In [1]: import numpy as np

In [2]: import numpy.linalg as la

In [3]: np.set_printoptions(suppress=True, linewidth=200)

In [4]: tidy = lambda a: np.round(a, 3) + 0

In [5]: K = np.array([[1.0, 2.0, 1.0, -4.0, 1.0],
   ...:     [1.0, 0.0, 9.0, 6.0, 3.0],
   ...:     [0.0, 0.0, 5.0, 2.0, -4.0],
   ...:     [0.0, 0.0, -5.0, -4.0, -3.0],
   ...:     [0.0, 0.0, 3.0, -4.0, -2.0]])

In [6]: Y = la.inv(K)

In [7]: print(tidy(la.cond(K)))
27.871

In [8]: print((np.abs(Y) > 1e-9).astype(int))
[[0 1 1 1 1]
 [1 1 1 1 1]
 [0 0 1 1 1]
 [0 0 1 1 1]
 [0 0 1 1 1]]

In [9]: print(np.allclose(Y, K.T))
False

In [10]: print(tidy(la.slogdet(K)[0]))
1.0

In [11]: print(tidy(la.det(K) * Y))
[[   0.  372. -108.  540.  -36.]
 [ 186. -186.  158. -232. -154.]
 [   0.    0.    8.  -40.   44.]
 [   0.    0.   38.   -4.  -70.]
 [   0.    0.  -64.  -52.   20.]]

In [12]: q = K.astype(float).copy()

In [13]: for j in range(5):
    ...:     q[:, j] -= q[:, :j] @ (q[:, :j].T @ q[:, j])
    ...:     q[:, j] /= la.norm(q[:, j])
    ...: 

In [14]: print(tidy(q.T @ q))
[[1. 0. 0. 0. 0.]
 [0. 1. 0. 0. 0.]
 [0. 0. 1. 0. 0.]
 [0. 0. 0. 1. 0.]
 [0. 0. 0. 0. 1.]]

In [15]: print(tidy(q.T @ K))
[[ 1.414  1.414  7.071  1.414  2.828]
 [ 0.     1.414 -5.657 -7.071 -1.414]
 [ 0.     0.     7.681  2.343 -1.432]
 [ 0.     0.     0.     5.523  2.78 ]
 [ 0.     0.     0.     0.     4.384]]

In [16]: print(tidy(la.norm(K[3], 1)), tidy(la.norm(K[3], np.inf)))
12.0 5.0

In [17]: print(tidy(la.norm(K, 1)), tidy(la.norm(K, np.inf)))
23.0 19.0

In [18]: print(tidy(la.norm(K) ** 2 / la.norm(K, 2) ** 2))
1.417

In [19]: M = np.loadtxt("arr.csv", delimiter=",")

In [20]: print(M)
[[ 2.  0.  0.  0. -2.  2.]
 [ 1.  1.  1.  1.  2. -2.]
 [-2.  0. -2. -1. -2.  2.]
 [ 2. -1. -1. -1.  0.  0.]
 [ 0. -2. -2. -2. -6.  6.]]

In [21]: # looks like rank 4

In [22]: Y = np.array([[-3, 1, -2],
    ...:     [1, -3, 3],
    ...:     [1, -3, 2],
    ...:     [1, -3, 3],
    ...:     [-1, 2, -2],
    ...:     [-1, 2, -3]])

In [23]: print(np.einsum("ik,kj->ij", M, Y))
[[ -6.   2.  -6.]
 [  0.  -8.   8.]
 [  3.   7.  -5.]
 [ -9.  11. -12.]
 [ -6.  18. -22.]]

In [24]: print(M @ Y)
[[ -6.   2.  -6.]
 [  0.  -8.   8.]
 [  3.   7.  -5.]
 [ -9.  11. -12.]
 [ -6.  18. -22.]]

In [25]: print(np.vstack([M, Y.T]).shape)
(8, 6)

In [26]: print(la.matrix_rank(M @ Y))
3

In [27]: print(np.einsum("ij,ij->i", M, M))
[12. 12. 17.  7. 84.]

In [28]: print(np.einsum("ij->j", M))
[ 3. -2. -4. -3. -8.  8.]

In [29]: left, s, Vh = la.svd(M)

In [30]: print(np.argmax(s[:-1] / (s[1:] + 1e-6)) + 1)
4

In [31]: print(tidy(s))
[10.633  3.68   2.077  1.044  0.   ]

In [32]: Y = left[:, :4] @ np.diag(s[:4]) @ Vh[:4]

In [33]: print(tidy(la.norm(M - Y) / la.norm(M)))
0.0

In [34]: print(la.matrix_rank(M, rtol=0.05))
4

In [35]: print(tidy(np.abs(M - Y).max()))
0.0

In [36]: left, s, Vh = la.svd(M)

In [37]: V = Vh[:(s > 1e-8).sum()]

In [38]: rng = np.random.default_rng(14341)

In [39]: vec = M[1] + -1 * M[3] + rng.integers(2) * np.eye(6)[3]

In [40]: print(vec)
[-1.  2.  2.  3.  2. -2.]

In [41]: print(la.matrix_rank(np.vstack([M, vec])))
5

In [42]: print(la.lstsq(M[:-1].T, M[-1])[2])
4

In [43]: print(tidy(np.trace(la.pinv(M) @ M)))
4.0

In [44]: print(np.abs(np.diag(la.qr(M)[1])) > 1e-9)
[ True  True  True False  True]

In [45]: print(np.unique(M.round(6), axis=0).shape)
(5, 6)

In [46]: E = np.load("w.npy")

In [47]: print(E)
[[ 4  2  0  0  0  0]
 [ 0  0  4  0  0  0]
 [-4 -4 -4  0  0  0]
 [ 4  2  0 -4 -2  0]
 [ 0  0  4  0  0 -4]
 [-4 -4 -4  4  4  4]]

In [48]: f, r1 = E[3], E[4]

In [49]: print(f @ r1)
0

In [50]: pr = (f @ r1) / (f @ f) * f

In [51]: print(pr)
[ 0.  0.  0. -0. -0.  0.]

In [52]: print(r1 - pr)
[ 0.  0.  4.  0.  0. -4.]

In [53]: print(la.matrix_rank(np.outer(f, r1)))
1

In [54]: W = np.array([[2, 0], [-2, 3], [1, 3], [3, 2], [2, 3], [-2, -3]])

In [55]: coef = np.array([2, 2])

In [56]: H = np.maximum(E @ W + coef, 0)

In [57]: print((H > 0).astype(int))
[[1 1]
 [1 1]
 [0 0]
 [0 0]
 [1 1]
 [1 0]]

In [58]: print(H)
[[ 6  8]
 [ 6 14]
 [ 0  0]
 [ 0  0]
 [14 26]
 [10  0]]

In [59]: cent = np.array([[-2, -8], [-7, -4]])

In [60]: print(W @ cent)
[[ -4 -16]
 [-17   4]
 [-23 -20]
 [-20 -32]
 [-25 -28]
 [ 25  28]]

In [61]: print(H @ cent)
[[ -68  -80]
 [-110 -104]
 [   0    0]
 [   0    0]
 [-210 -216]
 [ -20  -80]]

In [62]: vec = np.array([1, 1])

In [63]: rhs = H @ vec

In [64]: coef, lr = np.zeros(2), 1 / la.norm(H, 2) ** 2

In [65]: for i in range(50):
    ...:     coef -= lr * H.T @ (H @ coef - rhs)
    ...:     if i % 10 == 0: print(i, round(la.norm(H @ coef - rhs), 3))
    ...: 
0 3.047
10 1.543
20 0.782
30 0.396
40 0.201

In [66]: print(tidy(la.cond(H)))
3.9

In [67]: def softmax(z):
    ...:     e = np.exp(z - z.max(axis=-1, keepdims=True))
    ...:     return e / e.sum(axis=-1, keepdims=True)
    ...: 

In [68]: print(tidy(softmax(E[5])))
[0.    0.    0.    0.333 0.333 0.333]

In [69]: att = E @ E.T / np.sqrt(6)

In [70]: print(tidy(softmax(att + np.triu(np.full(att.shape, -np.inf), 1))))
[[1.    0.    0.    0.    0.    0.   ]
 [0.001 0.999 0.    0.    0.    0.   ]
 [0.    0.    1.    0.    0.    0.   ]
 [0.    0.    0.    1.    0.    0.   ]
 [0.    0.001 0.    0.    0.999 0.   ]
 [0.    0.    0.    0.    0.    1.   ]]

In [71]: print(tidy(softmax(att)))
[[0.5   0.    0.    0.5   0.    0.   ]
 [0.001 0.499 0.    0.001 0.499 0.   ]
 [0.    0.    0.5   0.    0.    0.5  ]
 [0.    0.    0.    1.    0.    0.   ]
 [0.    0.001 0.    0.    0.999 0.   ]
 [0.    0.    0.    0.    0.    1.   ]]

In [72]: vec = np.array([1, 3, 0, -2, -3])

In [73]: print(np.einsum("ij,j->i", K, vec))
[ 12. -20.   8.  17.  14.]

In [74]: print(K @ np.eye(5)[1])
[2. 0. 0. 0. 0.]

In [75]: print(K * vec)
[[  1.   6.   0.   8.  -3.]
 [  1.   0.   0. -12.  -9.]
 [  0.   0.   0.  -4.  12.]
 [  0.   0.  -0.   8.   9.]
 [  0.   0.   0.   8.   6.]]

In [76]: print(la.norm(K @ vec) <= la.norm(K, 2) * la.norm(vec) + 1e-9)
True

In [77]: arr = np.minimum.outer(np.arange(1, 6), np.arange(1, 6)) * -1

In [78]: print(arr)
[[-1 -1 -1 -1 -1]
 [-1 -2 -2 -2 -2]
 [-1 -2 -3 -3 -3]
 [-1 -2 -3 -4 -4]
 [-1 -2 -3 -4 -5]]

In [79]: # symmetric

In [80]: evals, V = la.eigh(arr)

In [81]: print(tidy(la.eigvalsh(arr @ arr)))
[  0.074   0.125   0.34    2.099 152.363]

In [82]: print(tidy(V.T @ arr @ V))
[[-12.344   0.      0.      0.      0.   ]
 [  0.     -1.449   0.      0.      0.   ]
 [  0.      0.     -0.583   0.      0.   ]
 [  0.      0.      0.     -0.353   0.   ]
 [  0.      0.      0.      0.     -0.272]]

In [83]: print(tidy(V.T @ V))
[[1. 0. 0. 0. 0.]
 [0. 1. 0. 0. 0.]
 [0. 0. 1. 0. 0.]
 [0. 0. 0. 1. 0.]
 [0. 0. 0. 0. 1.]]

In [84]: print(np.unique(evals.round(6) + 0, return_counts=True)[1])
[1 1 1 1 1]

In [85]: print(tidy(V @ np.diag(evals) @ V.T))
[[-1. -1. -1. -1. -1.]
 [-1. -2. -2. -2. -2.]
 [-1. -2. -3. -3. -3.]
 [-1. -2. -3. -4. -4.]
 [-1. -2. -3. -4. -5.]]

In [86]: print(tidy(evals.sum()), np.trace(arr))
-15.0 -15

In [87]: evals, V = la.eig(arr)

In [88]: print(tidy(np.prod(evals)))
-1.0

In [89]: print(tidy(evals))
[-12.344  -1.449  -0.583  -0.353  -0.272]

In [90]: print(tidy(np.sort(la.eigvals(la.inv(arr)))))
[-3.683 -2.831 -1.715 -0.69  -0.081]

In [91]: f, r1 = arr[1], arr[2]

In [92]: print(f @ f)
17

In [93]: pr = (f @ r1) / (f @ f) * f

In [94]: print(la.matrix_rank(np.outer(f, r1)))
1

In [95]: print(tidy(r1 - pr))
[ 0.353  0.706 -0.294 -0.294 -0.294]

In [96]: print(np.outer(f, r1))
[[1 2 3 3 3]
 [2 4 6 6 6]
 [2 4 6 6 6]
 [2 4 6 6 6]
 [2 4 6 6 6]]

In [97]: data = np.load("sample11.npy")

In [98]: print(data)
[[ 1 -1  1 -1  1 -1  1 -1]
 [ 1 -1  1 -1 -1  1 -1  1]
 [ 1  1  1  1 -1 -1 -1 -1]
 [ 1  1  1  1  1  1  1  1]]

In [99]: Y = data / la.norm(data, axis=1, keepdims=True)

In [100]: C2 = Y @ Y.T

In [101]: print(np.argwhere(np.triu(np.abs(C2) > 0.95, 1)))
[]

In [102]: print((np.abs(C2) > 0.9).astype(int))
[[1 0 0 0]
 [0 1 0 0]
 [0 0 1 0]
 [0 0 0 1]]

In [103]: print(np.degrees(np.arccos(np.clip(C2[0, 2], -1, 1))))
90.0

In [104]: print(tidy(C2))
[[1. 0. 0. 0.]
 [0. 1. 0. 0.]
 [0. 0. 1. 0.]
 [0. 0. 0. 1.]]

In [105]: print((C2 - 2 * np.eye(4)).round(6).argmax(axis=1))
[1 0 0 0]

In [106]: print(tidy(la.norm(Y, axis=1)))
[1. 1. 1. 1.]

In [107]: print(tidy(la.norm(data) ** 2 / la.norm(data, 2) ** 2))
4.0

In [108]: print(tidy(la.norm(data[0] - data[2])))
4.0

In [109]: print(la.norm(data, axis=1).argmax())
0

In [110]: print(tidy(la.norm(data, axis=0)))
[2. 2. 2. 2. 2. 2. 2. 2.]

In [111]: print(tidy(la.norm(data, "nuc")))
11.314

In [112]: print(data[0] @ data[2])
0

In [113]: print(tidy(la.norm(data, 2)))
2.828

In [114]: theta = np.radians(180)

In [115]: R = np.eye(8)

In [116]: R[2, 2] = R[1, 1] = np.cos(theta)

In [117]: R[2, 1], R[1, 2] = -np.sin(theta), np.sin(theta)

In [118]: print(tidy(R))
[[ 1.  0.  0.  0.  0.  0.  0.  0.]
 [ 0. -1.  0.  0.  0.  0.  0.  0.]
 [ 0.  0. -1.  0.  0.  0.  0.  0.]
 [ 0.  0.  0.  1.  0.  0.  0.  0.]
 [ 0.  0.  0.  0.  1.  0.  0.  0.]
 [ 0.  0.  0.  0.  0.  1.  0.  0.]
 [ 0.  0.  0.  0.  0.  0.  1.  0.]
 [ 0.  0.  0.  0.  0.  0.  0.  1.]]

In [119]: Y = data @ R.T

In [120]: print(tidy(la.det(R)), np.trace(R))
1.0 4.0

In [121]: print(np.allclose(data @ data.T, Y @ Y.T))
True
